$ python -q
>>> import numpy as np
>>> import numpy.linalg as la
>>> np.set_printoptions(precision=2, suppress=True, linewidth=160, floatmode="fixed")
>>> u = np.array([1, -2, 5, -4, 3, 4, -1, -1]) + 0.5
>>> K = np.outer(u, u) / (u @ u)
>>> K.round(2) + 0
array([[ 0.03, -0.03,  0.10, -0.07,  0.07,  0.08, -0.01, -0.01],
       [-0.03,  0.03, -0.10,  0.07, -0.07, -0.08,  0.01,  0.01],
       [ 0.10, -0.10,  0.38, -0.24,  0.24,  0.31, -0.03, -0.03],
       [-0.07,  0.07, -0.24,  0.15, -0.15, -0.20,  0.02,  0.02],
       [ 0.07, -0.07,  0.24, -0.15,  0.15,  0.20, -0.02, -0.02],
       [ 0.08, -0.08,  0.31, -0.20,  0.20,  0.25, -0.03, -0.03],
       [-0.01,  0.01, -0.03,  0.02, -0.02, -0.03,  0.00,  0.00],
       [-0.01,  0.01, -0.03,  0.02, -0.02, -0.03,  0.00,  0.00]])
>>> t = np.radians(135)
>>> r_ = np.eye(8)
>>> r_[3, 3] = r_[0, 0] = np.cos(t)
>>> r_[3, 0], r_[0, 3] = -np.sin(t), np.sin(t)
>>> print(r_)
[[-0.71  0.00  0.00  0.71  0.00  0.00  0.00  0.00]
 [ 0.00  1.00  0.00  0.00  0.00  0.00  0.00  0.00]
 [ 0.00  0.00  1.00  0.00  0.00  0.00  0.00  0.00]
 [-0.71  0.00  0.00 -0.71  0.00  0.00  0.00  0.00]
 [ 0.00  0.00  0.00  0.00  1.00  0.00  0.00  0.00]
 [ 0.00  0.00  0.00  0.00  0.00  1.00  0.00  0.00]
 [ 0.00  0.00  0.00  0.00  0.00  0.00  1.00  0.00]
 [ 0.00  0.00  0.00  0.00  0.00  0.00  0.00  1.00]]
>>> Y = K @ r_.T
>>> print(np.allclose(la.norm(K, axis=1), la.norm(Y, axis=1)))
True
>>> U, sv, Vt = la.svd(K)
>>> evecs = Vt[:(sv > 1e-8).sum()]
>>> rng = np.random.default_rng(880487)
>>> x0 = K[7] + -2 * K[3] + rng.integers(2) * np.eye(8)[3]
>>> x0
array([ 0.12, -0.12,  0.45, -0.28,  0.28,  0.37, -0.04, -0.04])
>>> np.round(np.diag(evecs.T @ evecs), 2) + 0
array([0.03, 0.03, 0.38, 0.15, 0.15, 0.25, 0.00, 0.00])
>>> print(np.round(evecs.T @ evecs, 2) + 0)
[[ 0.03 -0.03  0.10 -0.07  0.07  0.08 -0.01 -0.01]
 [-0.03  0.03 -0.10  0.07 -0.07 -0.08  0.01  0.01]
 [ 0.10 -0.10  0.38 -0.24  0.24  0.31 -0.03 -0.03]
 [-0.07  0.07 -0.24  0.15 -0.15 -0.20  0.02  0.02]
 [ 0.07 -0.07  0.24 -0.15  0.15  0.20 -0.02 -0.02]
 [ 0.08 -0.08  0.31 -0.20  0.20  0.25 -0.03 -0.03]
 [-0.01  0.01 -0.03  0.02 -0.02 -0.03  0.00  0.00]
 [-0.01  0.01 -0.03  0.02 -0.02 -0.03  0.00  0.00]]
>>> la.matrix_rank(np.vstack([K, x0]))
np.int64(1)
>>> round(float(la.norm(x0 - evecs.T @ evecs @ x0)), 2)
0.0
